>>> import numpy as np
>>> from numpy import linalg as LA
>>> np.set_printoptions(precision=2, suppress=True, linewidth=120, legacy="1.25")
>>> def tidy(a):
...     return np.round(a, 2) + 0
... 
>>> X = np.load("sample17.npy")
>>> tidy(X)
array([[ 1.7 ,  1.41,  2.03],
       [ 1.89,  0.26, -2.31],
       [ 2.72,  1.23, -0.34],
       [ 1.05,  1.23,  2.53],
       [ 2.15,  1.47,  1.49],
       [ 2.36,  1.47,  1.12],
       [ 0.6 ,  1.08,  2.73],
       [-2.38, -1.47, -1.09],
       [-0.59, -1.07, -2.74],
       [-2.41, -1.47, -1.02],
       [ 2.24,  0.54, -1.92],
       [ 2.11,  1.47,  1.55],
       [-1.96, -0.31,  2.25],
       [ 2.37,  1.47,  1.1 ],
       [-0.3 , -0.95, -2.83],
       [ 1.  , -0.32, -2.81],
       [-1.61, -0.06,  2.53],
       [ 0.08, -0.79, -2.89],
       [-1.28,  0.15,  2.71],
       [-0.69,  0.49,  2.88],
       [ 0.93, -0.35, -2.83]])
>>> np.abs(np.diag(LA.qr(X)[1])) > 1e-9
array([ True,  True, False])
>>> LA.lstsq(X[:-1].T, X[-1])[2]
2
>>> Xc = X - X.mean(axis=0)
>>> V = LA.svd(Xc)[2][:2]
>>> Y = Xc - Xc @ V.T @ V
>>> LA.norm(Y, axis=1).round(6).argmax()
0
>>> data = np.array([[2.11, -2.59, 2.42],
...     [-0.1, -0.66, 2.44],
...     [-0.45, 0.7, -0.49],
...     [-0.62, 2.38, -0.09],
...     [1.11, -0.02, -1.11]])
>>> O, V = LA.qr(data[:, :1])[0], LA.qr(data[:, 1:])[0]
>>> sigma = LA.svd(O.T @ V, compute_uv=False)
>>> (sigma > 0.9).sum()
0
>>> tidy(np.degrees(np.arccos(sigma.clip(0, 1))))
array([37.39])
>>> tidy(sigma)
array([0.79])
>>> proj = data @ LA.solve(data.T @ data, data.T)
>>> tidy(proj)
array([[ 0.84,  0.23, -0.17, -0.06,  0.23],
       [ 0.23,  0.58, -0.04,  0.14, -0.41],
       [-0.17, -0.04,  0.04,  0.09, -0.03],
       [-0.06,  0.14,  0.09,  0.95,  0.14],
       [ 0.23, -0.41, -0.03,  0.14,  0.6 ]])
>>> tidy(LA.eigvalsh(proj))
array([0., 0., 1., 1., 1.])
>>> x = np.array([1, 1, 1])
>>> target = data @ x
>>> c, lr = np.zeros(3), 1 / LA.norm(data, 2) ** 2
>>> for i in range(200):
...     c -= lr * data.T @ (data @ c - target)
...     if i % 50 == 0: print(i, round(LA.norm(data @ c - target), 2))
... 
0 2.24
50 0.07
100 0.0
150 0.0
>>> tidy(LA.cond(data))
4.0
>>> tidy(c)
array([1., 1., 1.])
>>> Z = np.array([[0, 0, 1], [-2, 0, 1], [1, 1, -1]])
>>> K = np.repeat(Z, 18 // 3, axis=0)
>>> rng = np.random.default_rng(702689)
>>> K = K + 0.05 * rng.normal(size=K.shape)
>>> tidy(K)
array([[ 0.03,  0.04,  1.03],
       [ 0.  ,  0.  ,  0.92],
       [ 0.01,  0.1 ,  0.93],
       [-0.01,  0.01,  1.01],
       [-0.07,  0.02,  1.04],
       [ 0.02,  0.  ,  0.95],
       [-1.98, -0.03,  0.97],
       [-2.03, -0.14,  0.99],
       [-2.04,  0.  ,  1.12],
       [-2.07, -0.05,  1.  ],
       [-2.09, -0.1 ,  0.9 ],
       [-2.  ,  0.03,  1.01],
       [ 1.05,  0.97, -1.08],
       [ 1.02,  0.97, -1.01],
       [ 0.94,  1.02, -0.96],
       [ 0.99,  1.13, -1.08],
       [ 1.06,  0.97, -1.  ],
       [ 1.08,  0.99, -0.95]])
>>> def softmax(z):
...     e = np.exp(z - z.max(axis=-1, keepdims=True))
...     return e / e.sum(axis=-1, keepdims=True)
... 
>>> tidy(softmax(K).sum(axis=1))
array([1., 1., 1., 1., 1., 1., 1., 1., 1., 1., 1., 1., 1., 1., 1., 1., 1., 1.])
>>> S = K @ K.T / np.sqrt(3)
>>> tidy(softmax(S)[11] @ K)
array([-1.84, -0.03,  0.98])
>>> softmax(S).round(6).argmax(axis=1)
array([ 8,  8,  8,  8,  8,  8,  8,  8,  8,  8,  8,  8, 15, 15, 15, 15, 15, 15])
>>> J = np.array([[-1.0, -0.2, -1.6, -0.5, -0.9, 0.5],
...     [0.2, -1.3, -0.5, -0.5, 1.5, -0.8],
...     [1.0, -0.3, 0.0, 2.7, -0.3, 0.4]])
>>> J[:, 1] *= 3
>>> tidy(J)
array([[-1. , -0.6, -1.6, -0.5, -0.9,  0.5],
       [ 0.2, -3.9, -0.5, -0.5,  1.5, -0.8],
       [ 1. , -0.9,  0. ,  2.7, -0.3,  0.4]])
>>> tidy(J.sum(axis=0))
array([ 0.2, -5.4, -2.1,  1.7,  0.3,  0.1])
>>> tidy(np.diff(J, axis=0))
array([[ 1.2, -3.3,  1.1,  0. ,  2.4, -1.3],
       [ 0.8,  3. ,  0.5,  3.2, -1.8,  1.2]])
>>> J.shape
(3, 6)
>>> np.count_nonzero(J)
17
>>> tidy(LA.norm(J))
5.76
>>> tidy(J - J[0])
array([[ 0. ,  0. ,  0. ,  0. ,  0. ,  0. ],
       [ 1.2, -3.3,  1.1,  0. ,  2.4, -1.3],
       [ 2. , -0.3,  1.6,  3.2,  0.6, -0.1]])
>>> LA.matrix_rank(J)
3
>>> np.unravel_index(np.abs(J).argmax(), J.shape)
(1, 1)
>>> M = np.array([[-3, -4, 1, 5], [0, 2, 5, 1], [-2, -1, -5, -5], [-3, -3, -5, 2]])
>>> M[2] = M[1]
>>> M
array([[-3, -4,  1,  5],
       [ 0,  2,  5,  1],
       [ 0,  2,  5,  1],
       [-3, -3, -5,  2]])
>>> x = np.array([3, 0, 0, 3, 0, 0])
>>> tidy(J @ np.ones(6))
array([-4.1, -4. ,  2.9])
>>> tidy((J * x).sum(axis=1))
array([-4.5, -0.9, 11.1])
>>> tidy(np.einsum("ij,j->i", J, x))
array([-4.5, -0.9, 11.1])
>>> LA.norm(J @ x) <= LA.norm(J, 2) * LA.norm(x) + 1e-9
True
>>> tidy(J @ x)
array([-4.5, -0.9, 11.1])
>>> J @ np.eye(6)[2]
array([-1.6, -0.5,  0. ])
>>> LA.matrix_rank(M, rtol=0.1)
3
>>> LA.cond(M) > 100
True
>>> [round(float(x), 2) for x in LA.svd(M, compute_uv=False)[:3]]
[10.0, 7.49, 1.41]
>>> idx = rng.permutation(4)
>>> idx
array([3, 1, 2, 0])
>>> Y = M[idx][:, idx]
>>> Y
array([[ 2, -3, -5, -3],
       [ 1,  2,  5,  0],
       [ 1,  2,  5,  0],
       [ 5, -4,  1, -3]])
>>> np.allclose(Y, M)
False
>>> tidy(np.sort(np.abs(LA.eigvals(Y))))
array([0.  , 2.9 , 2.9 , 5.72])
>>> np.diag(Y)
array([ 2,  2,  5, -3])
>>> tidy(LA.det(Y)), tidy(LA.det(M[idx]))
(0.0, 0.0)
>>> np.trace(Y)
6
>>> arr = np.load("run16.npy")
>>> arr
array([[ -3,  -3,  -3,  -3],
       [ -3,  -6,  -6,  -6],
       [ -3,  -6,  -9,  -9],
       [ -3,  -6,  -9, -12]])
>>> Y = arr[0, 0] * arr[1:] - np.outer(arr[1:, 0], arr[0])
>>> Y
array([[ 0,  9,  9,  9],
       [ 0,  9, 18, 18],
       [ 0,  9, 18, 27]])
>>> arr[:, 0] / arr[0, 0]
array([1., 1., 1., 1.])
>>> np.flatnonzero(~Y.round(6).any(axis=1))
array([], dtype=int64)
>>> LA.matrix_rank(Y), LA.matrix_rank(arr)
(3, 4)
>>> x = np.array([1, 3, 0, 0])
>>> target = arr @ x
>>> c, lr = np.zeros(4), 1 / LA.norm(arr, 2) ** 2
>>> for i in range(12):
...     c -= lr * arr.T @ (arr @ c - target)
...     if i % 2 == 0: print(i, round(LA.norm(arr @ c - target), 2))
... 
0 6.95
2 6.76
4 6.57
6 6.39
8 6.21
10 6.04
>>> tidy(LA.cond(arr))
29.28
>>> mat = np.load("layer13.npy")
>>> mat
array([[ 0,  2, -1,  1],
       [-2,  0, -2, -2],
       [ 1,  2,  0,  0],
       [-1,  2,  0,  0]])
>>> Y = mat / np.sqrt((mat ** 2).mean(axis=1, keepdims=True))
>>> LA.matrix_rank(mat - mat.mean(axis=1, keepdims=True))
3
>>> tidy(LA.norm(Y, axis=1))
array([2., 2., 2., 2.])
>>> LA.matrix_rank(Y) == LA.matrix_rank(mat)
True
>>> idx = rng.permutation(4)
>>> idx
array([1, 2, 0, 3])
>>> Y = mat[idx][:, idx]
>>> tidy(LA.det(Y)), tidy(LA.det(mat[idx]))
(16.0, 16.0)
>>> np.trace(Y)
0
>>> Y
array([[ 0, -2, -2, -2],
       [ 2,  0,  1,  0],
       [ 2, -1,  0,  1],
       [ 2,  0, -1,  0]])
>>> np.diag(Y)
array([0, 0, 0, 0])
>>> A = np.load("m.npy")
>>> A
array([[-16.18,  -4.92,  -6.98,   6.39,   9.25],
       [ -5.27,   2.17,  -5.75,  -7.02,  -7.19],
       [-34.03,  20.07,   6.51,  -4.81,  -9.14],
       [-34.22,  20.51,   5.75,  -5.13,  -9.15],
       [-19.21,  -3.35,  -4.9 ,   7.67,   8.55],
       [ -7.33,   1.85,  -5.43,  -7.55,  -6.68],
       [-32.6 ,  20.09,   5.45,  -5.29, -10.79],
       [-34.04,  19.14,   6.12,  -6.26,  -8.38],
       [ -6.66,   1.4 ,  -5.81,  -6.21,  -8.22],
       [-34.52,  19.68,   6.59,  -6.77, -11.11],
       [-19.04,  -4.79,  -8.69,   8.53,   8.69],
       [ -4.22,   1.49,  -6.45,  -7.72,  -9.44],
       [ -6.98,   3.73,  -5.3 ,  -8.17,  -8.16],
       [ -7.4 ,  -0.09,  -4.12,  -7.96,  -7.39],
       [-20.15,  -4.69,  -7.64,   8.69,   7.68],
       [-18.8 ,  -4.94,  -9.45,   7.09,   7.24],
       [-17.12,  -3.47,  -7.62,   7.25,   7.62],
       [ -6.1 ,   1.82,  -6.76,  -8.32,  -7.74],
       [-16.39,  -5.14,  -6.16,   8.76,   8.09],
       [-17.15,  -3.96,  -7.84,   8.19,   6.59],
       [ -5.26,   1.5 ,  -6.8 ,  -7.7 ,  -8.82]])
>>> Xc = A - A.mean(axis=0)
>>> U, sigma, Vt = LA.svd(Xc, full_matrices=False)
>>> tidy(np.abs(Vt[-1]))
array([0.13, 0.56, 0.41, 0.36, 0.62])
>>> LA.matrix_rank(Xc)
5
